$ ipython --no-banner

In [1]: import numpy as np

In [2]: import numpy.linalg as la

In [3]: np.set_printoptions(precision=4, suppress=True, linewidth=160, sign=" ")

In [4]: J = np.load("mat.npy")

In [5]: J
Out[5]: 
array([[ 1.    ,  0.7   ,  0.49  ,  0.343 ,  0.2401],
       [ 0.7   ,  1.    ,  0.7   ,  0.49  ,  0.343 ],
       [ 0.49  ,  0.7   ,  1.    ,  0.7   ,  0.49  ],
       [ 0.343 ,  0.49  ,  0.7   ,  1.    ,  0.7   ],
       [ 0.2401,  0.343 ,  0.49  ,  0.7   ,  1.    ]])

In [6]: Q = J.astype(float).copy()

In [7]: for j in range(5):
   ...:     Q[:, j] -= Q[:, :j] @ (Q[:, :j].T @ Q[:, j])
   ...:     Q[:, j] /= la.norm(Q[:, j])
   ...: 

In [8]: np.round(Q.T @ Q, 4) + 0
Out[8]: 
array([[ 1.,  0.,  0.,  0.,  0.],
       [ 0.,  1.,  0.,  0.,  0.],
       [ 0.,  0.,  1.,  0.,  0.],
       [ 0.,  0.,  0.,  1.,  0.],
       [ 0.,  0.,  0.,  0.,  1.]])

In [9]: f = np.array([-1, 0])

In [10]: np.correlate(J[2], J[1], "full")
Out[10]: array([ 0.1681,  0.4802,  1.029 ,  1.7101,  2.2541,  2.2201,  1.743 ,  0.98  ,  0.343 ])

In [11]: np.convolve(J[2], f)
Out[11]: array([-0.49, -0.7 , -1.  , -0.7 , -0.49,  0.  ])

In [12]: X = np.loadtxt("case17.csv", delimiter=",")

In [13]: X
Out[13]: 
array([[-1.6385,  3.1761,  1.3256,  2.779 ,  1.2564, -1.0813],
       [-1.4337,  0.5428, -2.7673, -0.8444,  3.2314,  1.9589],
       [ 1.8433,  2.7682,  1.776 , -3.157 ,  0.8282,  0.3639],
       [-3.2769, -0.0197, -0.2264, -2.5458, -0.6748, -2.697 ],
       [-2.2529,  0.7829,  1.0534, -0.268 , -2.4218,  3.5021],
       [-1.024 , -2.5182,  3.3571, -0.2108,  2.4439,  0.5683]])

In [14]: f = np.array([2, -5, 0, -1, 4, 1])

In [15]: M2 = X + np.outer(f, np.eye(6)[0])

In [16]: la.matrix_rank(la.inv(M2) - la.inv(X), tol=1e-8)
Out[16]: np.int64(1)

In [17]: t3 = np.stack([X, 3 * X, X[::-1]])

In [18]: la.matrix_rank(t3)
Out[18]: array([ 6,  6,  6])

In [19]: la.norm(t3, axis=(1, 2))
Out[19]: array([ 12.2474,  36.7423,  12.2474])

In [20]: t3.shape
Out[20]: (3, 6, 6)

In [21]: (t3 @ X.T).shape
Out[21]: (3, 6, 6)

In [22]: np.sort(np.abs(la.eigvals(X)))
Out[22]: array([ 5.,  5.,  5.,  5.,  5.,  5.])

In [23]: np.allclose(X @ X.T, X.T @ X)
Out[23]: True

In [24]: round(np.trace(X), 4)
Out[24]: np.float64(-3.719)

In [25]: M2 = np.array([[0, -7], [9, -5], [3, 8], [-5, 8], [-3, -8], [7, -1]])

In [26]: np.vstack([X, M2.T]).shape
Out[26]: (8, 6)

In [27]: M2.T @ X.T
Out[27]: 
array([[  7.3284,   4.8229,  46.0894,  -4.9822,  43.3267, -14.8922],
       [ 19.4555, -49.3817, -44.7816,   8.9544,  34.012 ,  24.8101]])

In [28]: X @ M2
Out[28]: 
array([[  7.3284,  19.4555],
       [  4.8229, -49.3817],
       [ 46.0894, -44.7816],
       [ -4.9822,   8.9544],
       [ 43.3267,  34.012 ],
       [-14.8922,  24.8101]])

In [29]: np.einsum("ik,kj->ji", X, M2)
Out[29]: 
array([[  7.3284,   4.8229,  46.0894,  -4.9822,  43.3267, -14.8922],
       [ 19.4555, -49.3817, -44.7816,   8.9544,  34.012 ,  24.8101]])

In [30]: K = np.array([[0, 2, 1, 0, 0, 3, 0, 1],
    ...:     [2, 0, 0, 0, 2, 2, 1, 1],
    ...:     [3, 2, 2, 2, 3, 1, 0, 2],
    ...:     [0, 0, 3, 0, 2, 1, 3, 0],
    ...:     [1, 0, 0, 2, 3, 2, 0, 3]])

In [31]: K[:, 2] = 4 * K[:, 0]

In [32]: K
Out[32]: 
array([[  0,   2,   0,   0,   0,   3,   0,   1],
       [  2,   0,   8,   0,   2,   2,   1,   1],
       [  3,   2,  12,   2,   3,   1,   0,   2],
       [  0,   0,   0,   0,   2,   1,   3,   0],
       [  1,   0,   4,   2,   3,   2,   0,   3]])

In [33]: print(la.norm(K, axis=1))
[  3.7417   8.8318  13.2288   3.7417   6.5574]

In [34]: print(round(float(la.norm(K[2] - K[1])), 4))
5.3852

In [35]: la.norm(K, axis=1).argmax()
Out[35]: np.int64(2)

In [36]: la.norm(K, axis=0)
Out[36]: array([  3.7417,   2.8284,  14.9666,   2.8284,   5.099 ,   4.3589,   3.1623,   3.873 ])
